% python3 -q
>>> import numpy as np
>>> import numpy.linalg as la
>>> np.set_printoptions(precision=2, suppress=True, linewidth=100)
>>> rnd = lambda a: np.round(a, 2) + 0
>>> M = np.loadtxt("data.csv", delimiter=",")
>>> M
array([[-10.94,  50.82,   6.63,  -6.82],
       [-12.19,  50.99,   8.19,  -8.34],
       [ 52.79,  20.81,   3.3 ,   0.78],
       [-13.64,  51.74,   8.86,  -9.01],
       [-12.53,  51.99,   6.48,  -8.23],
       [-11.77,  50.94,   7.58,  -8.32],
       [-12.05,  53.97,   7.33,  -8.31],
       [-12.96,  52.49,   7.74,  -6.73],
       [-12.48,  52.04,   8.85,  -7.98],
       [ 55.73,  19.14,   4.12,   0.54],
       [-13.78,  51.99,   7.7 ,  -9.78],
       [-10.84,  51.67,   9.45,  -8.03],
       [ 53.56,  19.74,   4.31,   3.06],
       [ 53.4 ,  20.02,   4.24,   2.27],
       [ 54.17,  19.64,   2.2 ,   2.94],
       [ 54.49,  19.87,   3.1 ,   1.99],
       [-12.08,  52.17,   5.5 ,  -8.82],
       [ 53.32,  20.29,   4.  ,   2.61],
       [ 56.49,  20.8 ,   3.36,   1.  ],
       [ 51.64,  20.58,   3.27,   2.02]])
>>> x = np.array([0, -3, 2, -2])
>>> rhs = M @ x
>>> rnd(la.solve(M.T @ M, M.T @ rhs))
array([ 0., -3.,  2., -2.])
>>> rnd(la.lstsq(M, rhs)[0])
array([ 0., -3.,  2., -2.])
>>> rnd(la.pinv(M) @ M)
array([[1., 0., 0., 0.],
       [0., 1., 0., 0.],
       [0., 0., 1., 0.],
       [0., 0., 0., 1.]])
>>> rng = np.random.default_rng(404)
>>> rhs = rhs + 0.05 * rng.normal(size=20)
>>> rnd(rhs)
array([-125.54, -119.94,  -57.37, -119.44, -126.54, -121.02, -130.62, -128.46, -122.53,  -50.18,
       -121.04, -120.06,  -56.74,  -56.16,  -60.41,  -57.37, -127.85,  -58.07,  -57.69,  -59.2 ])
>>> c, *_ = la.lstsq(M, rhs)
>>> rnd(c)
array([ 0.  , -3.  ,  1.99, -2.  ])
>>> [round(float(la.norm(la.solve(M.T @ M + lam * np.eye(4), M.T @ rhs))), 2) for lam in (0, 1, 10, 100)]
[4.12, 3.96, 3.17, 2.42]
>>> basis = M[[10, 2]].astype(float)
>>> for _ in range(6):
...     labels = la.norm(M[:, None] - basis, axis=-1).argmin(axis=1)
...     basis = np.array([M[labels == j].mean(axis=0) for j in range(2)])
... 
>>> labels
array([0, 0, 1, 0, 0, 0, 0, 0, 0, 1, 0, 0, 1, 1, 1, 1, 0, 1, 1, 1])
>>> np.bincount(labels)
array([11,  9])
>>> rnd(basis)
array([[-12.3 ,  51.89,   7.66,  -8.22],
       [ 53.95,  20.1 ,   3.54,   1.91]])
>>> np.abs(basis[1] - basis[0]).argmax()
np.int64(0)
>>> F = 0.5 ** np.abs(np.subtract.outer(np.arange(3), np.arange(3)))
>>> print(F)
[[1.   0.5  0.25]
 [0.5  1.   0.5 ]
 [0.25 0.5  1.  ]]
>>> ev, vecs = la.eig(F)
>>> rnd(np.prod(ev))
np.float64(0.56)
>>> rnd(F @ vecs[:, 0] - ev[0] * vecs[:, 0])
array([0., 0., 0.])
>>> rnd(np.sort(la.eigvals(F @ F)))
array([0.17, 0.56, 3.4 ])
>>> rnd(np.sort(la.eigvals(F.T)))
array([0.41, 0.75, 1.84])
